$ python -q
>>> import numpy as np
>>> import numpy.linalg as la
>>> np.set_printoptions(precision=2, suppress=True, linewidth=140, sign=" ")
>>> m1 = np.load("layer8.npy")
>>> print(m1)
[[ 0  3 -3]
 [ 0  0 -1]
 [ 0  0  0]]
>>> U, sv, VT = la.svd(m1)
>>> print(sv)
[ 4.3  0.7  0. ]
>>> print(np.argmax(sv[:-1] / (sv[1:] + 1e-6)) + 1)
2
>>> out = U[:, :2] @ np.diag(sv[:2]) @ VT[:2]
>>> print(la.matrix_rank(m1, rtol=0.05))
2
>>> print(round(np.abs(m1 - out).max(), 2))
0.0
>>> print(la.matrix_rank(out))
2
>>> proj = np.triu(np.array([[2, 0, 1], [0, 0, 0], [0, 1, 2]]), 1) + np.eye(3)
>>> out = proj @ m1 @ la.inv(proj)
>>> print(np.trace(out), np.trace(m1))
0.0 0
>>> print(la.matrix_rank(out))
2
>>> print(out)
[[ 0.  3. -3.]
 [ 0.  0. -1.]
 [ 0.  0.  0.]]
>>> print(np.poly(out))
[ 1.  0.  0.  0.]
>>> rng = np.random.default_rng(44533)
>>> z = rng.permutation(3)
>>> print(z)
[ 2  1  0]
>>> out = m1[z][:, z]
>>> print(np.allclose(out, m1))
False
>>> print(np.trace(out))
0
>>> F = np.load("m.npy")
>>> print(F)
[[ 1  1  0  2  0  2  1  2  3  3  1]
 [ 1  1  1  0  2  0  2  1  2  3  3]
 [ 0  1  1  1  0  2  0  2  1  2  3]
 [ 2  0  1  1  1  0  2  0  2  1  2]
 [ 0  2  0  1  1  1  0  2  0  2  1]
 [ 2  0  2  0  1  1  1  0  2  0  2]
 [ 1  2  0  2  0  1  1  1  0  2  0]
 [ 2  1  2  0  2  0  1  1  1  0  2]
 [ 3  2  1  2  0  2  0  1  1  1  0]
 [ 3  3  2  1  2  0  2  0  1  1  1]
 [ 1  3  3  2  1  2  0  2  0  1  1]]
>>> print(round(la.eigvalsh(F).min(), 2))
-6.03
>>> print(np.all(la.eigvalsh(F) > 0))
False
>>> vec = np.array([1, 0, 3, 2, 3, -2, -3, 0, -2, 1, -3])
>>> y = F @ vec
>>> print(y)
[-8 -6 -8 -5  2 -4  2  3  5  7 11]
>>> print(np.round(la.solve(F, F[:, 9]), 2) + 0)
[ 0.  0.  0.  0.  0.  0.  0.  0.  0.  1.  0.]
>>> print(np.round(la.solve(F, -2 * y), 2) + 0)
[-2.  0. -6. -4. -6.  4.  6.  0.  4. -2.  6.]
>>> ev, evecs = la.eigh(F)
>>> vec = np.array([0, 1, 1, -3, 3, -2, -2, -3, 2, 3, -3])
>>> print(vec @ F @ vec)
31
>>> print(np.allclose(F @ F.T, F.T @ F))
True
>>> print(F @ F)
[[ 34  24  23  17  17  13  18  11  21  17  20]
 [ 24  34  21  22  15  18  12  20  12  24  17]
 [ 23  21  25  12  16  12  12  12  14  12  21]
 [ 17  22  12  20   6  17   8  16  12  20  11]
 [ 17  15  16   6  16   4  13   8  12  12  18]
 [ 13  18  12  17   4  19   4  17  12  18  13]
 [ 18  12  12   8  13   4  16   6  16  15  17]
 [ 11  20  12  16   8  17   6  20  12  22  17]
 [ 21  12  14  12  12  12  16  12  25  21  23]
 [ 17  24  12  20  12  18  15  22  21  34  24]
 [ 20  17  21  11  18  13  17  17  23  24  34]]
>>> print(la.matrix_power(F, 2))
[[ 34  24  23  17  17  13  18  11  21  17  20]
 [ 24  34  21  22  15  18  12  20  12  24  17]
 [ 23  21  25  12  16  12  12  12  14  12  21]
 [ 17  22  12  20   6  17   8  16  12  20  11]
 [ 17  15  16   6  16   4  13   8  12  12  18]
 [ 13  18  12  17   4  19   4  17  12  18  13]
 [ 18  12  12   8  13   4  16   6  16  15  17]
 [ 11  20  12  16   8  17   6  20  12  22  17]
 [ 21  12  14  12  12  12  16  12  25  21  23]
 [ 17  24  12  20  12  18  15  22  21  34  24]
 [ 20  17  21  11  18  13  17  17  23  24  34]]
>>> print((F + F.T) / 2)
[[ 1.  1.  0.  2.  0.  2.  1.  2.  3.  3.  1.]
 [ 1.  1.  1.  0.  2.  0.  2.  1.  2.  3.  3.]
 [ 0.  1.  1.  1.  0.  2.  0.  2.  1.  2.  3.]
 [ 2.  0.  1.  1.  1.  0.  2.  0.  2.  1.  2.]
 [ 0.  2.  0.  1.  1.  1.  0.  2.  0.  2.  1.]
 [ 2.  0.  2.  0.  1.  1.  1.  0.  2.  0.  2.]
 [ 1.  2.  0.  2.  0.  1.  1.  1.  0.  2.  0.]
 [ 2.  1.  2.  0.  2.  0.  1.  1.  1.  0.  2.]
 [ 3.  2.  1.  2.  0.  2.  0.  1.  1.  1.  0.]
 [ 3.  3.  2.  1.  2.  0.  2.  0.  1.  1.  1.]
 [ 1.  3.  3.  2.  1.  2.  0.  2.  0.  1.  1.]]
>>> print(np.allclose(F, F.T))
True
>>> print(np.sort(np.abs(la.eigvals(F))))
[  0.31   0.36   0.49   0.97   1.25   1.4    3.36   3.8    5.02   6.03  13.59]
>>> assert F == F.T
Traceback (most recent call last):
  File "<python-input-42>", line 1, in <module>
    assert F == F.T
           ^^^^^^^^
ValueError: The truth value of an array with more than one element is ambiguous. Use a.any() or a.all()
>>> la.determinant(F)
Traceback (most recent call last):
  File "<python-input-43>", line 1, in <module>
    la.determinant(F)
    ^^^^^^^^^^^^^^
AttributeError: module 'numpy.linalg' has no attribute 'determinant'
>>> print(np.trace(F))
11
>>> mat = np.load("mat.npy")
>>> print(mat)
[[ 0  0 -2 -1 -2  1  1]
 [ 0  0 -2  1  2  0  0]
 [ 2  2  0  0  0  3 -3]
 [ 1 -1  0  0 -1 -1 -1]
 [ 2 -2  0  1  0  0  0]
 [-1  0 -3  1  0  0 -1]
 [-1  0  3  1  0  1  0]]
>>> print(mat.sum(axis=1))
[-3  1  4 -3  1 -4  4]
>>> print(la.matrix_rank(mat))
6
>>> mat[:, 7]
Traceback (most recent call last):
  File "<python-input-49>", line 1, in <module>
    mat[:, 7]
    ~~~^^^^^^
IndexError: index 7 is out of bounds for axis 1 with size 7
>>> print(mat.mean(axis=0))
[ 0.43 -0.14 -0.57  0.43 -0.14  0.57 -0.57]
>>> M = np.loadtxt("w.csv", delimiter=",")
>>> print(M)
[[ 1.   0.5 -0.8  2.1  0.9]
 [-0.4  0.4 -0.3  0.   0.5]
 [ 0.  -1.1  0.4 -0.4 -1.6]
 [ 1.4 -1.1 -0.6 -0.6 -1.1]
 [-0.7 -0.8  2.5  0.1  1.4]
 [ 1.3  0.6 -1.1 -1.8 -0.3]
 [ 0.  -0.4 -1.2  1.  -0.7]]
>>> proj = M @ la.solve(M.T @ M, M.T)
>>> print(la.matrix_rank(np.eye(7) - proj))
2
>>> print(np.round(proj @ M[:, 3], 2) + 0)
[ 2.1  0.  -0.4 -0.6  0.1 -1.8  1. ]
>>> print(np.round(la.eigvalsh(proj), 2) + 0)
[ 0.  0.  1.  1.  1.  1.  1.]
>>> print(np.trace(proj))
5.0
>>> out = M / np.sqrt((M ** 2).mean(axis=1, keepdims=True))
>>> print(la.matrix_rank(out) == la.matrix_rank(M))
True
>>> print(la.norm(out, axis=1))
[ 2.24  2.24  2.24  2.24  2.24  2.24  2.24]
>>> print(out[0])
[ 0.84  0.42 -0.67  1.76  0.75]
>>> print(la.matrix_rank(M - M.mean(axis=1, keepdims=True)))
4
>>> M @ M
Traceback (most recent call last):
  File "<python-input-63>", line 1, in <module>
    M @ M
    ~~^~~
ValueError: matmul: Input operand 1 has a mismatch in its core dimension 0, with gufunc signature (n?,k),(k,m?)->(n?,m?) (size 7 is different from 5)
>>> cov = M.T @ M
>>> print(la.eigvalsh(cov)[::-1])
[ 15.92  11.04   5.91   2.84   0.28]
>>> print(np.allclose(cov, cov.T))
True
>>> print(la.svd(M, compute_uv=False) ** 2)
[ 15.92  11.04   5.91   2.84   0.28]
>>> print(np.diag(cov))
[  5.3    3.99  10.15   9.18   7.37]
>>> out = np.array([[-2, -2, -1, 1, -3, -1, 2, -2, 2],
...     [2, 1, 1, 3, 2, 0, 1, -2, 1],
...     [3, 2, 1, 1, -2, -2, 0, -3, 2],
...     [2, 0, 3, -2, 1, -2, -2, 1, -2],
...     [0, 3, -1, -2, 2, 2, 2, 0, 0],
...     [2, -1, 3, -2, -3, -3, 2, -3, -1],
...     [0, -3, 3, 2, -1, 1, -1, 0, 0],
...     [-1, -1, -3, 3, -1, 1, 2, 3, 0],
...     [-2, 2, -1, 2, 1, 2, 3, -3, -1]])
>>> A = np.triu(out, 1)
>>> print(A)
[[ 0 -2 -1  1 -3 -1  2 -2  2]
 [ 0  0  1  3  2  0  1 -2  1]
 [ 0  0  0  1 -2 -2  0 -3  2]
 [ 0  0  0  0  1 -2 -2  1 -2]
 [ 0  0  0  0  0  2  2  0  0]
 [ 0  0  0  0  0  0  2 -3 -1]
 [ 0  0  0  0  0  0  0  0  0]
 [ 0  0  0  0  0  0  0  0  0]
 [ 0  0  0  0  0  0  0  0  0]]
>>> print(np.round(la.norm(A) ** 2 / la.norm(A, 2) ** 2, 2))
1.93
>>> print(la.norm(A, axis=1))
[ 5.29  4.47  4.69  3.74  2.83  3.74  0.    0.    0.  ]
>>> print(round(la.norm(A[5], 1), 2), round(la.norm(A[5], np.inf), 2))
6.0 3.0
>>> print(round(float(la.norm(A, "nuc")), 2))
21.33
>>> print(A @ A)
[[  0   0  -2  -7  -1  -6 -12  11  -5]
 [  0   0   0   1   1  -4  -2   0  -4]
 [  0   0   0   0   1  -6 -10   7   0]
 [  0   0   0   0   0   2  -2   6   2]
 [  0   0   0   0   0   0   4  -6  -2]
 [  0   0   0   0   0   0   0   0   0]
 [  0   0   0   0   0   0   0   0   0]
 [  0   0   0   0   0   0   0   0   0]
 [  0   0   0   0   0   0   0   0   0]]
>>> print(round(la.det(A), 2))
0.0
>>> print(la.matrix_power(A, 2))
[[  0   0  -2  -7  -1  -6 -12  11  -5]
 [  0   0   0   1   1  -4  -2   0  -4]
 [  0   0   0   0   1  -6 -10   7   0]
 [  0   0   0   0   0   2  -2   6   2]
 [  0   0   0   0   0   0   4  -6  -2]
 [  0   0   0   0   0   0   0   0   0]
 [  0   0   0   0   0   0   0   0   0]
 [  0   0   0   0   0   0   0   0   0]
 [  0   0   0   0   0   0   0   0   0]]
>>> A.inv()
Traceback (most recent call last):
  File "<python-input-79>", line 1, in <module>
    A.inv()
    ^^^^^
AttributeError: 'numpy.ndarray' object has no attribute 'inv'
>>> try:
...     la.inv(A)
... except la.LinAlgError as e:
...     print(e)
... 
Singular matrix
>>> print(np.sort(la.eigvals(A)))
[ 0.  0.  0.  0.  0.  0.  0.  0.  0.]
>>> print(np.prod(np.diag(A)), np.round(la.det(A), 2))
0 0.0
>>> sv = 10 * 0.7 ** np.arange(9)
>>> q, _ = la.qr(np.array([[-0.2, -1.7, 0.5, -0.2, -1.3, -1.5, 0.3, -1.1, 0.3],
...     [1.1, -0.6, -0.1, 0.6, -0.1, 0.5, -0.2, -0.4, -0.9],
...     [-0.8, -1.0, -0.2, 0.5, 0.4, 1.4, -0.6, 1.0, 1.6],
...     [-1.0, -0.5, -1.6, 0.1, -0.7, 0.5, 0.7, 0.7, -0.2],
...     [-0.9, 0.9, 1.1, 0.5, 0.1, -0.8, 1.1, -0.9, 0.2],
...     [2.1, 1.5, 0.6, -1.0, 0.3, -2.2, 0.5, -0.7, -1.5],
...     [1.2, 1.0, -0.8, -0.3, 2.7, -0.4, -0.4, -1.1, 0.0],
...     [0.3, -1.2, -0.5, -2.0, -0.9, -0.5, -0.1, 0.3, 1.5],
...     [-1.0, -0.9, -0.6, -0.7, -1.5, -0.5, -0.4, -2.6, 0.6]]))
>>> J = rng.normal(size=(31, 9)) * sv @ q
>>> print(J.round(2) + 0)
[[  2.08  -9.36  11.16   1.09  -5.7   -1.3   -4.19  -3.12   4.74]
 [ -0.93   0.08  -0.89   0.03   1.2    3.2   -0.41  -1.01  -2.94]
 [  2.48  -1.01   1.43  -3.35   3.82  -1.87  -1.74  -5.21  -7.02]
 [  1.15   2.32   3.92  -3.42  -1.06   0.23  -0.85  -1.29  -1.7 ]
 [  7.63  -0.49  -0.59   8.12   0.96   9.73  -0.97  12.22   5.8 ]
 [  2.98  12.16  -9.89   2.63   2.46  16.36  -0.05   9.09   2.57]
 [ -4.63  -3.98   0.44  -5.22  -0.95 -10.15   2.83  -9.68  -2.32]
 [  4.53  -9.15   8.99   0.9    1.1  -12.31  -1.58  -0.63  -5.87]
 [  1.76  -0.32  -1.94   0.05  -1.05   1.24  -0.85  -2.54   3.4 ]
 [  4.98  -3.1   -1.47   2.85   3.51   2.1   -0.38   4.09  -2.11]
 [  5.12   4.67  -1.27   0.62   2.36   4.67  -1.15   6.43  -2.73]
 [ -1.43  -7.03   6.23  -4.06  -2.39 -11.33   0.01  -7.71  -1.65]
 [ -1.87  -5.29   4.72  -1.34  -0.21  -7.18  -1.08  -5.17  -3.04]
 [ -0.57   0.62  -2.5    1.76   2.09  -1.93   2.27   1.03   0.  ]
 [  5.32   6.76   3.47  -3.35  -6.02   9.68  -7.35   0.79  -0.95]
 [  4.26   4.17  -7.33   4.38   3.52   8.75   3.84   8.32   4.49]
 [  2.24  -5.85   1.29   3.2    1.83  -3.88   1.96   2.65  -2.58]
 [ -1.97   5.92  -8.    -2.47   1.81   0.27   2.73  -3.09   1.29]
 [ -1.87   9.98  -8.47   1.82   2.4    9.47   3.01   4.31   3.96]
 [ -1.94  -4.52   1.83  -1.51  -1.34  -5.89  -0.06  -6.36   0.68]
 [ -5.46  -7.5    6.21  -5.95  -0.59 -19.93   2.8  -12.37  -4.96]
 [  4.49  -5.79   4.44   4.32   3.91  -0.14   2.73   8.06   0.36]
 [ -5.84  -6.26  -1.46   2.05  -1.16  -3.05   4.79  -1.09   7.28]
 [  0.39  -1.12  -3.45   4.34  -0.27   4.63  -0.4    0.92   4.91]
 [  0.07  -7.59   1.39   0.51   0.24  -9.95   2.93  -2.92  -1.11]
 [ -0.83  -0.98   1.97  -2.67   2.29  -6.63  -0.23  -4.92  -4.4 ]
 [  1.23   6.79   1.02  -5.57   3.58   0.58  -1.22  -0.02  -7.85]
 [ -4.33  -3.64   4.14  -3.96  -4.78  -3.89  -3.14  -9.32   2.44]
 [  0.75   7.24  -4.72  -1.39   2.18   8.69   0.65   3.9   -2.99]
 [  2.4   -3.62   3.8    4.06   1.2   -3.35  -0.19   5.01  -6.67]
 [  0.52  21.77 -14.78   1.29   0.34  28.11   1.65  11.39  12.44]]
>>> Xc = J - J.mean(axis=0)
>>> U, sv, VT = la.svd(Xc, full_matrices=False)
>>> print(np.searchsorted(np.cumsum(sv ** 2) / (sv ** 2).sum(), 0.9) + 1)
3
>>> print(la.matrix_rank(Xc))
9
